% ipython --no-banner

In [1]: import numpy as np

In [2]: import numpy.linalg as la

In [3]: np.set_printoptions(precision=3, suppress=True, linewidth=140)

In [4]: f = np.array([4, 0, 0])

In [5]: K = np.array([np.roll(f, i) for i in range(3)])

In [6]: print(K)
[[4 0 0]
 [0 4 0]
 [0 0 4]]

In [7]: # triangular, det is the product of the diagonal

In [8]: evals, vecs = la.eig(K)

In [9]: print(np.sort(la.eigvals(K.T)))
[4. 4. 4.]

In [10]: Lm = la.cholesky(K)

In [11]: print(np.diag(Lm) ** 2)
[4. 4. 4.]

In [12]: print(np.prod(np.diag(Lm)) ** 2, round(la.det(K), 3))
64.0 64.0

In [13]: print(Lm)
[[2. 0. 0.]
 [0. 2. 0.]
 [0. 0. 2.]]

In [14]: vec = np.ones(3)

In [15]: for _ in range(3):
    ...:     vec = K @ vec
    ...:     vec /= la.norm(vec)
    ...:     print(round(vec @ K @ vec, 3))
    ...: 
4.0
4.0
4.0

In [16]: print(np.round(la.eigvalsh(K)[-1], 3))
4.0

In [17]: evals, vecs = la.eigh(K)

In [18]: print(np.unique(evals.round(6) + 0, return_counts=True)[1])
[3]

In [19]: print(vecs @ np.diag(evals) @ vecs.T)
[[4. 0. 0.]
 [0. 4. 0.]
 [0. 0. 4.]]

In [20]: print(la.eigvalsh(K + -3 * np.eye(3)))
[1. 1. 1.]

In [21]: print(vecs.T @ K @ vecs)
[[4. 0. 0.]
 [0. 4. 0.]
 [0. 0. 4.]]

In [22]: print(la.eigvalsh(K @ K))
[16. 16. 16.]

In [23]: J = np.load("data.npy")

In [24]: print(J)
[[ 0  0 -1]
 [ 0  0  0]
 [ 1  0  0]]

In [25]: # antisymmetric, zero diagonal

In [26]: vec = np.array([3, 5, 4])

In [27]: print(la.eigvals(J).real)
[0. 0. 0.]

In [28]: print(vec @ J @ vec)
0

In [29]: q = la.solve(np.eye(3) - J, np.eye(3) + J)

In [30]: print(np.round(la.det(q), 3))
1.0

In [31]: print(la.svd(J, compute_uv=False))
[1. 1. 0.]

In [32]: print(J @ J.T)
[[1 0 0]
 [0 0 0]
 [0 0 1]]

In [33]: print(la.pinv(J))
[[ 0.  0.  1.]
 [ 0.  0.  0.]
 [-1.  0.  0.]]

In [34]: print(np.unique(J.round(6), axis=0).shape)
(3, 3)

In [35]: print(la.lstsq(J[:-1].T, J[-1])[2])
1

In [36]: print(round(float(np.trace(la.pinv(J) @ J)), 3))
2.0

In [37]: print(J @ la.pinv(J) @ J)
[[ 0.  0. -1.]
 [ 0.  0.  0.]
 [ 1.  0.  0.]]

In [38]: print(np.allclose(J[:-1].T @ la.lstsq(J[:-1].T, J[-1])[0], J[-1]))
False

In [39]: gram = J.T @ J

In [40]: print(np.allclose(gram, gram.T))
True

In [41]: print((J @ J.T).shape)
(3, 3)

In [42]: print(la.matrix_rank(gram))
2

In [43]: print(la.eigvalsh(gram)[::-1])
[1. 1. 0.]

In [44]: F = np.load("arr.npy")

In [45]: print(F)
[[-0.559  0.402 -0.201]
 [-0.595  0.383 -0.243]
 [-2.1    1.391 -0.713]
 [-2.084  1.424 -0.68 ]
 [ 0.347 -0.238  0.122]
 [-0.323  0.181 -0.124]
 [-0.578  0.384 -0.22 ]
 [ 0.016 -0.004 -0.016]
 [-0.919  0.633 -0.322]
 [-2.685  1.819 -0.943]
 [ 0.293 -0.18   0.099]
 [ 0.578 -0.422  0.195]
 [ 1.164 -0.81   0.423]
 [-1.214  0.803 -0.367]]

In [46]: U, sigma, vt = la.svd(F)

In [47]: print(sigma)
[5.788 0.085 0.062]

In [48]: A2 = U[:, :1] @ np.diag(sigma[:1]) @ vt[:1]

In [49]: print(round(float(la.norm(F - A2, 2)), 3), round(sigma[1], 3))
0.085 0.085

In [50]: print(la.matrix_rank(F, rtol=0.05))
1

In [51]: print(la.matrix_rank(A2))
1

In [52]: print(round(la.norm(F - A2) / la.norm(F), 3))
0.018

In [53]: Z = F[[5, 9]].astype(float)

In [54]: for _ in range(5):
    ...:     idx = la.norm(F[:, None] - Z, axis=-1).argmin(axis=1)
    ...:     Z = np.array([F[idx == j].mean(axis=0) for j in range(2)])
    ...: 

In [55]: print(idx)
[0 0 1 1 0 0 0 0 0 1 0 0 0 0]

In [56]: print(np.abs(Z[1] - Z[0]).argmax())
0

In [57]: print(np.bincount(idx))
[11  3]

In [58]: def softmax(z):
    ...:     e = np.exp(z - z.max(axis=-1, keepdims=True))
    ...:     return e / e.sum(axis=-1, keepdims=True)
    ...: 

In [59]: print(np.round(softmax(10 * F[2]), 3) + 0)
[0. 1. 0.]

In [60]: print(softmax(F).sum(axis=1))
[1. 1. 1. 1. 1. 1. 1. 1. 1. 1. 1. 1. 1. 1.]

In [61]: S = F @ F.T / np.sqrt(3)

In [62]: print(softmax(S).round(6).argmax(axis=1))
[ 9  9  9  9 12  9  9 12  9  9 12 12 12  9]

In [63]: f = np.array([1, 2, 0])

In [64]: print(np.cross(F[2, :3], F[12, :3]))
[0.011 0.058 0.082]

In [65]: A2 = np.c_[F[:, :2] @ np.array([[1, 2], [0, 5]]), np.array([4, 0, 9, 7, 8, 9, 2, 8, 4, 1, 1, 5, 6, 7])]

In [66]: print(A2)
[[-0.559  0.892  4.   ]
 [-0.595  0.725  0.   ]
 [-2.1    2.755  9.   ]
 [-2.084  2.952  7.   ]
 [ 0.347 -0.496  8.   ]
 [-0.323  0.259  9.   ]
 [-0.578  0.764  2.   ]
 [ 0.016  0.012  8.   ]
 [-0.919  1.327  4.   ]
 [-2.685  3.725  1.   ]
 [ 0.293 -0.314  1.   ]
 [ 0.578 -0.954  5.   ]
 [ 1.164 -1.722  6.   ]
 [-1.214  1.587  7.   ]]

In [67]: print(la.matrix_rank(A2))
3

In [68]: print(np.round(la.lstsq(F, A2[:, 0])[0], 3) + 0)
[1. 0. 0.]

In [69]: print(np.round(la.norm(A2 - F @ la.lstsq(F, A2)[0], axis=0), 3) + 0)
[ 0.    0.   17.33]

In [70]: print(la.matrix_rank(np.c_[F, A2]))
4
